>>> import numpy as np
>>> np.set_printoptions(precision=2, suppress=True, linewidth=100, legacy="1.25")
>>> def rd(a):
...     return np.round(a, 2) + 0
... 
>>> arr = np.load("out6.npy")
>>> print(arr)
[[-1 -1 -1 -1 -1 -1]
 [-1 -2 -2 -2 -2 -2]
 [-1 -2 -3 -3 -3 -3]
 [-1 -2 -3 -4 -4 -4]
 [-1 -2 -3 -4 -5 -5]
 [-1 -2 -3 -4 -5 -6]]
>>> # symmetric
>>> u = np.array([3, 2, 1, 1, 1, 1])
>>> Y = arr + np.outer(u, np.eye(6)[2])
>>> print(Y)
[[-1. -1.  2. -1. -1. -1.]
 [-1. -2.  0. -2. -2. -2.]
 [-1. -2. -2. -3. -3. -3.]
 [-1. -2. -2. -4. -4. -4.]
 [-1. -2. -2. -4. -5. -5.]
 [-1. -2. -2. -4. -5. -6.]]
>>> print(np.linalg.matrix_rank(np.linalg.inv(Y) - np.linalg.inv(arr), tol=1e-8))
1
>>> print(rd(np.linalg.det(Y) / np.linalg.det(arr)), rd(1 + np.linalg.solve(arr, u)[2]))
2.0 2.0
>>> m1 = np.load("sample1.npy")
>>> print(m1)
[[6 2 0 3 4 3 1 1 0]
 [2 4 4 1 4 3 2 2 1]
 [0 4 0 4 1 4 3 4 6]
 [3 1 4 2 3 4 3 5 2]
 [4 4 1 3 0 5 4 6 3]
 [3 3 4 4 5 2 2 4 1]
 [1 2 3 3 4 2 4 2 1]
 [1 2 4 5 6 4 2 0 1]
 [0 1 6 2 3 1 1 1 0]]
>>> Q, vecs = np.linalg.qr(m1[:, :8])[0], np.linalg.qr(m1[:, 8:])[0]
>>> s = np.linalg.svd(Q.T @ vecs, compute_uv=False)
>>> print(rd(s))
[0.98]
>>> M = np.loadtxt("x.csv", delimiter=",")
>>> print(M)
[[ 1.05  1.    3.    2.  ]
 [-2.    1.05 -2.   -2.  ]
 [ 0.    0.    1.05 -3.  ]
 [ 1.    1.    3.    2.05]]
>>> proj = np.triu(np.array([[-4, -3, -8, 9], [-3, -7, 1, -2], [-4, 5, -8, 5], [-4, -5, -3, 0]]), 1) + np.eye(4)
>>> Y = proj @ M @ np.linalg.inv(proj)
>>> print(rd(Y))
[[  16.05   55.    101.   -489.  ]
 [  -4.    -12.95  -26.    131.  ]
 [   5.     20.     36.05 -178.  ]
 [   1.      4.      7.    -33.95]]
>>> print(np.linalg.matrix_rank(Y))
4
>>> print(rd(np.linalg.det(Y)))
1.15
>>> Q, Rm = np.linalg.qr(M)
>>> print(rd(abs(Rm[0, 0])), rd(np.linalg.norm(M[:, 0])))
2.47 2.47
>>> print(np.trace(Q @ Q.T))
4.0
>>> print(rd(Rm))
[[-2.47  0.02 -4.11 -3.3 ]
 [ 0.   -1.76 -2.26 -1.15]
 [ 0.    0.   -1.05  2.99]
 [ 0.    0.    0.    0.25]]
>>> print(np.allclose(Rm.T @ Rm, M.T @ M))
True
>>> print(rd(Q.T @ Q))
[[1. 0. 0. 0.]
 [0. 1. 0. 0.]
 [0. 0. 1. 0.]
 [0. 0. 0. 1.]]
>>> print(Q.shape, Rm.shape)
(4, 4) (4, 4)
>>> print(rd(Q @ Rm))
[[ 1.05  1.    3.    2.  ]
 [-2.    1.05 -2.   -2.  ]
 [ 0.    0.    1.05 -3.  ]
 [ 1.    1.    3.    2.05]]
>>> E = np.load("block5.npy")
>>> print(E)
[[-0.3 -0.8  2.1 -1.2]
 [-0.2 -0.4 -0.4 -0.6]
 [-0.8  0.4  0.8 -1.7]
 [ 0.6  0.7  1.1 -0.5]
 [ 0.2 -1.2  0.6 -0.7]
 [ 0.8 -1.1  0.7 -0.7]
 [-0.7  1.   0.2  0.9]
 [-0.9  0.3  0.7  0.6]
 [ 0.   0.6  1.   0.7]
 [-0.3  0.9  0.9  0.6]]
>>> Y = np.linalg.invert(M)
Traceback (most recent call last):
  File "<python-input-33>", line 1, in <module>
    Y = np.linalg.invert(M)
        ^^^^^^^^^^^^^^^^
AttributeError: module 'numpy.linalg' has no attribute 'invert'
>>> Y = np.linalg.inv(M)
>>> print(rd(np.linalg.cond(M)))
204.36
>>> print(rd(np.linalg.det(M) * np.linalg.det(Y)))
1.0
>>> print((np.abs(Y) > 1e-9).astype(int))
[[1 1 1 1]
 [1 1 1 1]
 [1 1 1 1]
 [1 1 1 1]]
>>> print(np.allclose(Y, M.T))
False
>>> cen = E - E.mean(axis=0)
>>> left, s, VT = np.linalg.svd(cen, full_matrices=False)
>>> print((np.sign(left[:, 0]) == np.sign(left[0, 0])).astype(int))
[1 1 1 0 1 1 0 0 0 0]
>>> print(rd((s ** 2).sum() ** 2 / (s ** 4).sum()))
2.58
>>> print(np.abs(VT[0]).argmax())
3
>>> print(rd(s ** 2 / (s ** 2).sum()))
[0.56 0.19 0.15 0.09]
>>> rng = np.random.default_rng(948281)
>>> z = rng.permutation(4)
>>> Y = E[:, z] * rng.choice([-1, 1], 4)
>>> print(Y)
[[ 2.1 -0.8  0.3  1.2]
 [-0.4 -0.4  0.2  0.6]
 [ 0.8  0.4  0.8  1.7]
 [ 1.1  0.7 -0.6  0.5]
 [ 0.6 -1.2 -0.2  0.7]
 [ 0.7 -1.1 -0.8  0.7]
 [ 0.2  1.   0.7 -0.9]
 [ 0.7  0.3  0.9 -0.6]
 [ 1.   0.6 -0.  -0.7]
 [ 0.9  0.9  0.3 -0.6]]
>>> left, _, VT = np.linalg.svd(E.T @ Y)
>>> print(rd(np.linalg.lstsq(E, Y)[0]))
[[ 0.  0. -1.  0.]
 [ 0.  1.  0.  0.]
 [ 1.  0.  0.  0.]
 [ 0.  0.  0. -1.]]
>>> F = 0.9 ** np.abs(np.subtract.outer(np.arange(5), np.arange(5)))
>>> print(rd(F))
[[1.   0.9  0.81 0.73 0.66]
 [0.9  1.   0.9  0.81 0.73]
 [0.81 0.9  1.   0.9  0.81]
 [0.73 0.81 0.9  1.   0.9 ]
 [0.66 0.73 0.81 0.9  1.  ]]
>>> # symmetric, so the eigenvalues are real
>>> print(rd(np.einsum("ij,ji->", F, F)))
18.4
>>> print(rd(np.linalg.det(F[::-1])))
0.0
>>> print(rd(np.linalg.eigvals(F)))
[4.26 0.45 0.15 0.08 0.06]
>>> print(rd(np.linalg.det(F.T)))
0.0
>>> print(np.einsum("ii->", F))
5.0
>>> print(rd(np.linalg.det(2 * F)), rd(np.linalg.det(F)))
0.04 0.0
>>> print(rd(np.kron(np.eye(2, dtype=int), F)))
[[1.   0.9  0.81 0.73 0.66 0.   0.   0.   0.   0.  ]
 [0.9  1.   0.9  0.81 0.73 0.   0.   0.   0.   0.  ]
 [0.81 0.9  1.   0.9  0.81 0.   0.   0.   0.   0.  ]
 [0.73 0.81 0.9  1.   0.9  0.   0.   0.   0.   0.  ]
 [0.66 0.73 0.81 0.9  1.   0.   0.   0.   0.   0.  ]
 [0.   0.   0.   0.   0.   1.   0.9  0.81 0.73 0.66]
 [0.   0.   0.   0.   0.   0.9  1.   0.9  0.81 0.73]
 [0.   0.   0.   0.   0.   0.81 0.9  1.   0.9  0.81]
 [0.   0.   0.   0.   0.   0.73 0.81 0.9  1.   0.9 ]
 [0.   0.   0.   0.   0.   0.66 0.73 0.81 0.9  1.  ]]
>>> Q, vecs = np.linalg.qr(F[:, :3])[0], np.linalg.qr(F[:, 3:])[0]
>>> s = np.linalg.svd(Q.T @ vecs, compute_uv=False)
>>> print(rd(np.linalg.norm(Q @ Q.T - vecs @ vecs.T, 2)))
1.0
>>> x = np.array([-4, -2, 1, -5, 0])
>>> target = F @ x
>>> print(rd(target))
[-8.64 -8.75 -8.54 -8.64 -7.77]
>>> print(rd(np.linalg.solve(F, target)))
[-4. -2.  1. -5.  0.]
>>> Y = np.linalg.invert(F)
Traceback (most recent call last):
  File "<python-input-68>", line 1, in <module>
    Y = np.linalg.invert(F)
        ^^^^^^^^^^^^^^^^
AttributeError: module 'numpy.linalg' has no attribute 'invert'
>>> Y = np.linalg.inv(F)
>>> print(rd(np.linalg.slogdet(F)[0]))
1.0
>>> print(rd(F @ Y))
[[1. 0. 0. 0. 0.]
 [0. 1. 0. 0. 0.]
 [0. 0. 1. 0. 0.]
 [0. 0. 0. 1. 0.]
 [0. 0. 0. 0. 1.]]
>>> print(rd(np.linalg.det(F) * np.linalg.det(Y)))
1.0
>>> print((np.abs(Y) > 1e-9).astype(int))
[[1 1 0 0 0]
 [1 1 1 0 0]
 [0 1 1 1 0]
 [0 0 1 1 1]
 [0 0 0 1 1]]
>>> print(rd(np.linalg.det(F) * Y))
[[ 0.01 -0.01  0.    0.    0.  ]
 [-0.01  0.01 -0.01  0.    0.  ]
 [ 0.   -0.01  0.01 -0.01  0.  ]
 [ 0.    0.   -0.01  0.01 -0.01]
 [ 0.    0.    0.   -0.01  0.01]]
>>> print(rd(np.linalg.inv(Y)))
[[1.   0.9  0.81 0.73 0.66]
 [0.9  1.   0.9  0.81 0.73]
 [0.81 0.9  1.   0.9  0.81]
 [0.73 0.81 0.9  1.   0.9 ]
 [0.66 0.73 0.81 0.9  1.  ]]
>>> cent = np.array([[-0.1, -0.1, 1.3], [1.4, -0.5, 0.4]])
>>> J = np.array([[0, -2],
...     [-1, 1],
...     [2, 0],
...     [2, -2],
...     [-2, -1],
...     [2, 1],
...     [2, -1],
...     [2, 2],
...     [-2, 2],
...     [-2, 1],
...     [0, 0],
...     [-1, -2],
...     [0, -2],
...     [0, -2],
...     [0, 2],
...     [1, 0],
...     [2, -1],
...     [-1, 2],
...     [-2, 2]]) @ cent + 0.3 * rng.normal(size=(19, 3))
>>> print(rd(J))
[[-2.69  1.34 -1.  ]
 [ 1.66 -0.84 -0.51]
 [-0.36 -0.22  2.4 ]
 [-3.27  0.97  1.86]
 [-1.62  0.81 -3.15]
 [ 1.45 -0.4   3.58]
 [-1.33  0.43  2.38]
 [ 2.6  -1.33  2.82]
 [ 2.45 -0.59 -2.07]
 [ 1.12  0.09 -1.82]
 [ 0.02  0.21  0.51]
 [-2.49  0.94 -1.28]
 [-3.12  0.85 -0.79]
 [-3.17  1.44 -0.84]
 [ 2.37 -0.9   1.44]
 [ 0.13 -0.21  1.36]
 [-1.37  0.49  1.94]
 [ 2.54 -1.03 -0.33]
 [ 2.55 -0.66 -2.29]]
>>> cen = (J - J.mean(axis=0)) / J.std(axis=0)
>>> print(np.argwhere(np.abs(cen) > 2))
[]
>>> print(cen.std(axis=0))
[1. 1. 1.]
>>> b = np.linalg.lstsq(np.delete(cen, 0, axis=1), cen[:, 0])[0]
>>> print(rd(b))
[-0.99 -0.18]
